$ python -q
>>> import numpy as np
>>> from numpy import linalg as LA
>>> np.set_printoptions(precision=1, suppress=True, linewidth=140, floatmode="fixed")
>>> def rnd(a):
...     return np.round(a, 1) + 0
... 
>>> J = np.load("data.npy")
>>> print(J)
[[ 0  0  0  0  0]
 [ 0  0  0 -2  0]
 [-2  0  0  0  0]
 [ 0  0  0  0  3]
 [ 0  0 -3  0  0]]
>>> U, sig = LA.svd(J)
Traceback (most recent call last):
  File "<python-input-6>", line 1, in <module>
    U, sig = LA.svd(J)
    ^^^^^^
ValueError: too many values to unpack (expected 2)
>>> U, sig, Vt = LA.svd(J, full_matrices=False)
>>> print(sig)
[ 3.0  3.0  2.0  2.0 -0.0]
>>> print(rnd(np.cumsum(sig ** 2) / np.sum(sig ** 2)))
[0.3 0.7 0.8 1.0 1.0]
>>> print(Vt @ Vt.T)
[[1.0 0.0 0.0 0.0 0.0]
 [0.0 1.0 0.0 0.0 0.0]
 [0.0 0.0 1.0 0.0 0.0]
 [0.0 0.0 0.0 1.0 0.0]
 [0.0 0.0 0.0 0.0 1.0]]
>>> print(U.shape, sig.shape, Vt.shape)
(5, 5) (5,) (5, 5)
>>> print(rnd(LA.det(2 * J)), rnd(LA.det(J)))
0.0 0.0
>>> print(rnd(LA.det(J.T)))
0.0
>>> print(rnd(LA.det(J[::-1])))
0.0
>>> U, sig, Vt = LA.svd(J)
>>> V = Vt[:(sig > 1e-8).sum()]
>>> rng = np.random.default_rng(421)
>>> x0 = J[0] + -3 * J[3] + rng.integers(2) * np.eye(5)[0]
>>> print(x0)
[ 0.0  0.0  0.0  0.0 -9.0]
>>> print(np.diag(V.T @ V))
[1.0 0.0 1.0 1.0 1.0]
>>> print(rnd(LA.norm(x0 - V.T @ V @ x0)))
0.0
>>> print(np.allclose(V.T @ V @ x0, x0))
True
>>> print(V.T @ V)
[[1.0 0.0 0.0 0.0 0.0]
 [0.0 0.0 0.0 0.0 0.0]
 [0.0 0.0 1.0 0.0 0.0]
 [0.0 0.0 0.0 1.0 0.0]
 [0.0 0.0 0.0 0.0 1.0]]
>>> print(LA.matrix_rank(np.vstack([J, x0])))
4
>>> print(LA.lstsq(J[:-1].T, J[-1])[2])
3
>>> print(np.abs(np.diag(LA.qr(J)[1])) > 1e-9)
[ True False  True False False]
>>> print(np.allclose(J[:-1].T @ LA.lstsq(J[:-1].T, J[-1])[0], J[-1]))
False
>>> print(rnd(np.trace(LA.pinv(J) @ J)))
4.0
>>> f = np.array([7, 8, 3, -3, -7, 3, 1])
>>> g = np.array([1, 2, -1, 0, 1, 2, 0, -2])
>>> M = np.outer(f, g)
>>> print(M)
[[  7  14  -7   0   7  14   0 -14]
 [  8  16  -8   0   8  16   0 -16]
 [  3   6  -3   0   3   6   0  -6]
 [ -3  -6   3   0  -3  -6   0   6]
 [ -7 -14   7   0  -7 -14   0  14]
 [  3   6  -3   0   3   6   0  -6]
 [  1   2  -1   0   1   2   0  -2]]
>>> print(np.allclose(M[:-1].T @ LA.lstsq(M[:-1].T, M[-1])[0], M[-1]))
True
>>> print(np.unique(M.round(6), axis=0).shape)
(6, 8)
